>>> import numpy as np
>>> np.set_printoptions(suppress=True, linewidth=140)
>>> rnd = lambda a: np.round(a, 1) + 0
>>> K = np.load("w.npy")
>>> rnd(K)
array([[ 0.3, -0.1, -0.2,  0.4, -0.1, -0.1,  0. ],
       [-0.1,  0.5, -0.3, -0.1,  0.2, -0.1, -0.3],
       [-0.2, -0.3,  0.5, -0.1,  0.2,  0.3,  0.2],
       [ 0.4, -0.1, -0.1,  0.7,  0.2,  0.1,  0. ],
       [-0.1,  0.2,  0.2,  0.2,  0.8, -0.1,  0.1],
       [-0.1, -0.1,  0.3,  0.1, -0.1,  0.7, -0.3],
       [ 0. , -0.3,  0.2,  0. ,  0.1, -0.3,  0.5]])
>>> # applying it twice changes nothing
>>> vals, V = np.linalg.eigh(K)
>>> print(vals.sum(), np.trace(K))
4.0 4.0
>>> print(rnd(V.T @ V))
[[1. 0. 0. 0. 0. 0. 0.]
 [0. 1. 0. 0. 0. 0. 0.]
 [0. 0. 1. 0. 0. 0. 0.]
 [0. 0. 0. 1. 0. 0. 0.]
 [0. 0. 0. 0. 1. 0. 0.]
 [0. 0. 0. 0. 0. 1. 0.]
 [0. 0. 0. 0. 0. 0. 1.]]
>>> rnd(V @ np.diag(vals) @ V.T)
array([[ 0.3, -0.1, -0.2,  0.4, -0.1, -0.1,  0. ],
       [-0.1,  0.5, -0.3, -0.1,  0.2, -0.1, -0.3],
       [-0.2, -0.3,  0.5, -0.1,  0.2,  0.3,  0.2],
       [ 0.4, -0.1, -0.1,  0.7,  0.2,  0.1,  0. ],
       [-0.1,  0.2,  0.2,  0.2,  0.8, -0.1,  0.1],
       [-0.1, -0.1,  0.3,  0.1, -0.1,  0.7, -0.3],
       [ 0. , -0.3,  0.2,  0. ,  0.1, -0.3,  0.5]])
>>> rnd(vals)
array([0., 0., 0., 1., 1., 1., 1.])
>>> (vals > 1e-8).sum(), (vals < -1e-8).sum()
(np.int64(4), np.int64(0))
>>> np.unique(vals.round(6) + 0, return_counts=True)[1]
array([3, 4])
>>> rnd(V.T @ K @ V)
array([[0., 0., 0., 0., 0., 0., 0.],
       [0., 0., 0., 0., 0., 0., 0.],
       [0., 0., 0., 0., 0., 0., 0.],
       [0., 0., 0., 1., 0., 0., 0.],
       [0., 0., 0., 0., 1., 0., 0.],
       [0., 0., 0., 0., 0., 1., 0.],
       [0., 0., 0., 0., 0., 0., 1.]])
>>> rng = np.random.default_rng(68836)
>>> th = np.sort(rng.uniform(-2, 2, 28))
>>> mat = np.c_[th, th ** 2, th ** 3] @ np.array([[0, 2, 0, 3, 3, 3, 3], [3, 2, 3, 2, 3, 2, 1], [3, 1, 0, 1, 0, 2, 0]])
>>> rnd(mat)
array([[ -7.5,  -2.9,   9.6,  -4.7,   4.2, -10.4,  -2.2],
       [ -3.9,  -2. ,   7.1,  -3.5,   2.5,  -7.2,  -2.2],
       [ -2. ,  -1.5,   5.5,  -2.9,   1.5,  -5.4,  -2.2],
       [ -1.8,  -1.5,   5.4,  -2.8,   1.4,  -5.2,  -2.2],
       [ -1.2,  -1.3,   4.7,  -2.6,   1. ,  -4.6,  -2.2],
       [ -1. ,  -1.3,   4.5,  -2.5,   0.8,  -4.3,  -2.2],
       [ -0.5,  -1.1,   3.8,  -2.3,   0.4,  -3.7,  -2.1],
       [ -0.1,  -1. ,   3.3,  -2.1,   0.1,  -3.2,  -2. ],
       [  0. ,  -1. ,   3. ,  -2. ,   0. ,  -3. ,  -2. ],
       [  0.4,  -0.8,   1.4,  -1.4,  -0.6,  -1.8,  -1.6],
       [  0.4,  -0.7,   1. ,  -1.2,  -0.7,  -1.4,  -1.4],
       [  0.3,  -0.5,   0.4,  -0.9,  -0.7,  -1. ,  -1. ],
       [  0. ,  -0.1,   0. ,  -0.2,  -0.2,  -0.2,  -0.2],
       [  0. ,   0. ,   0. ,   0.1,   0.1,   0.1,   0.1],
       [  0.1,   0.3,   0.1,   0.5,   0.5,   0.5,   0.5],
       [  0.2,   0.6,   0.2,   0.9,   0.9,   0.9,   0.8],
       [  0.8,   1.3,   0.6,   1.8,   1.9,   1.8,   1.5],
       [  2.5,   2.7,   1.5,   3.4,   3.6,   3.8,   2.6],
       [  4.9,   4.3,   2.5,   5.2,   5.3,   6. ,   3.6],
       [  6.3,   5.2,   3.1,   6.2,   6.2,   7.2,   4.1],
       [  7. ,   5.6,   3.4,   6.6,   6.6,   7.8,   4.3],
       [  8.4,   6.4,   3.9,   7.5,   7.3,   9. ,   4.7],
       [  8.8,   6.6,   4.1,   7.8,   7.6,   9.4,   4.9],
       [ 14.5,   9.7,   6. ,  11.1,  10.3,  13.9,   6.3],
       [ 14.9,   9.9,   6.1,  11.3,  10.4,  14.2,   6.3],
       [ 17.5,  11.2,   6.9,  12.7,  11.5,  16.2,   6.9],
       [ 18.2,  11.5,   7.2,  13.1,  11.8,  16.8,   7. ],
       [ 19.6,  12.2,   7.6,  13.8,  12.3,  17.8,   7.3]])
>>> # rank 3
>>> Uu, sigma, Vh = np.linalg.svd(mat)
>>> V = Vh[:(sigma > 1e-8).sum()]
>>> x0 = mat[2] + -3 * mat[12] + rng.integers(2) * np.eye(7)[0]
>>> print(rnd(x0))
[-1.  -1.2  5.5 -2.3  2.  -4.8 -1.7]
>>> print(np.linalg.matrix_rank(np.vstack([mat, x0])))
4
>>> Xc = mat - mat.mean(axis=0)
>>> V = np.linalg.svd(Xc)[2][:3]
>>> B = Xc - Xc @ V.T @ V
>>> rnd(np.diag(V.T @ V))
array([0.8, 0.1, 0.7, 0.2, 0.5, 0.4, 0.3])
>>> rnd((Xc @ V.T).std(axis=0))
array([13.8,  3.1,  1.4])
>>> print(rnd(np.cov(Xc @ V.T, rowvar=False)))
[[196.9   0.    0. ]
 [  0.    9.7   0. ]
 [  0.    0.    2.2]]
>>> rnd(B.std(axis=0))
array([0., 0., 0., 0., 0., 0., 0.])
>>> dist = np.linalg.norm(mat[:, None] - mat[None], axis=-1)
>>> dist[7].round(6).argsort(kind="stable")[:4]
array([7, 8, 6, 5])
>>> rnd(dist[7])
array([13.1,  7.4,  4. ,  3.7,  2.5,  2. ,  0.8,  0. ,  0.4,  2.6,  3.3,  4.1,  5.3,  5.6,  6.2,  6.8,  8.3, 11.7, 15.8, 18.2, 19.3, 21.6,
       22.3, 31.2, 31.8, 35.7, 36.9, 39. ])
>>> np.flatnonzero(dist[7] < dist.mean() / 2)
array([ 1,  2,  3,  4,  5,  6,  7,  8,  9, 10, 11, 12, 13, 14, 15])
>>> dist.shape
(28, 28)
>>> rnd(np.linalg.norm(mat, axis=1))
array([17.5, 12.1,  9. ,  8.7,  7.7,  7.3,  6.2,  5.5,  5.2,  3.3,  2.7,  1.9,  0.4,  0.1,  1. ,  1.9,  3.9,  7.8, 12.4, 14.9, 16. , 18.4,
       19.2, 28.3, 28.9, 32.9, 34. , 36.1])
>>> A = -1 * np.eye(3) + np.eye(3, k=1)
>>> A
array([[-1.,  1.,  0.],
       [ 0., -1.,  1.],
       [ 0.,  0., -1.]])
>>> rnd(np.linalg.det(A[::-1]))
np.float64(1.0)
>>> rnd(np.linalg.eigvals(A).sum().real)
np.float64(-3.0)
>>> np.einsum("ii->", A)
np.float64(-3.0)
>>> rnd(np.sort(np.linalg.eigvals(A)))
array([-1., -1., -1.])
>>> rnd(np.linalg.matrix_power(A - np.diag(np.diag(A)), 3))
array([[0., 0., 0.],
       [0., 0., 0.],
       [0., 0., 0.]])
>>> x0 = np.array([3, 2, 0])
>>> rhs = A @ x0
>>> rhs
array([-1., -2.,  0.])
>>> rnd(np.linalg.solve(A, rhs))
array([3., 2., 0.])
>>> rnd(np.linalg.solve(A.T, A[2]))
array([0., 0., 1.])
>>> rnd(np.linalg.solve(A, rhs + A[:, 0]))
array([4., 2., 0.])
>>> vals, V = np.linalg.eig(A)
>>> vals
array([-1., -1., -1.])
>>> A @ V[:, 0] - vals[0] * V[:, 0]
array([0., 0., 0.])
>>> print(rnd(np.sort(np.linalg.eigvals(np.linalg.inv(A)))))
[-1. -1. -1.]
>>> rnd(np.sort(np.linalg.eigvals(A @ A)))
array([1., 1., 1.])
>>> P = np.triu(np.array([[1, 1, 1], [2, 1, 3], [0, 3, 1]]), 1) + np.eye(3)
>>> B = P @ A @ np.linalg.inv(P)
>>> rnd(np.linalg.det(B))
np.float64(-1.0)
>>> np.trace(B), np.trace(A)
(np.float64(-3.0), np.float64(-3.0))
>>> B
array([[-1.,  1., -2.],
       [ 0., -1.,  1.],
       [ 0.,  0., -1.]])
>>> m1 = np.loadtxt("m.csv", delimiter=",")
>>> m1
array([[5., 1., 0., 0., 0., 0., 0., 0., 0.],
       [0., 5., 1., 0., 0., 0., 0., 0., 0.],
       [0., 0., 5., 1., 0., 0., 0., 0., 0.],
       [0., 0., 0., 5., 1., 0., 0., 0., 0.],
       [0., 0., 0., 0., 5., 1., 0., 0., 0.],
       [0., 0., 0., 0., 0., 5., 1., 0., 0.],
       [0., 0., 0., 0., 0., 0., 5., 1., 0.],
       [0., 0., 0., 0., 0., 0., 0., 5., 1.],
       [0., 0., 0., 0., 0., 0., 0., 0., 5.]])
>>> idx = rng.permutation(9)
>>> B = m1[:, idx] * rng.choice([-1, 1], 9)
>>> B
array([[-1.,  0.,  0.,  0., -0.,  5.,  0.,  0.,  0.],
       [-5.,  0.,  0.,  0., -0.,  0.,  0.,  1.,  0.],
       [-0.,  0.,  0.,  0., -0.,  0.,  0.,  5.,  1.],
       [-0.,  0.,  0.,  0., -1.,  0.,  0.,  0.,  5.],
       [-0.,  0.,  0.,  0., -5.,  0.,  1.,  0.,  0.],
       [-0.,  0.,  1.,  0., -0.,  0.,  5.,  0.,  0.],
       [-0.,  0.,  5.,  1., -0.,  0.,  0.,  0.,  0.],
       [-0.,  1.,  0.,  5., -0.,  0.,  0.,  0.,  0.],
       [-0.,  5.,  0.,  0., -0.,  0.,  0.,  0.,  0.]])
>>> Uu, _, Vh = np.linalg.svd(m1.T @ B)
>>> idx
array([1, 8, 6, 7, 4, 0, 5, 2, 3])
>>> rnd(Uu @ Vh)
array([[ 0.,  0.,  0.,  0.,  0.,  1.,  0.,  0.,  0.],
       [-1.,  0.,  0.,  0.,  0.,  0.,  0.,  0.,  0.],
       [ 0.,  0.,  0.,  0.,  0.,  0.,  0.,  1.,  0.],
       [ 0.,  0.,  0.,  0.,  0.,  0.,  0.,  0.,  1.],
       [ 0.,  0.,  0.,  0., -1.,  0.,  0.,  0.,  0.],
       [ 0.,  0.,  0.,  0.,  0.,  0.,  1.,  0.,  0.],
       [ 0.,  0.,  1.,  0.,  0.,  0.,  0.,  0.,  0.],
       [ 0.,  0.,  0.,  1.,  0.,  0.,  0.,  0.,  0.],
       [ 0.,  1.,  0.,  0.,  0.,  0.,  0.,  0.,  0.]])
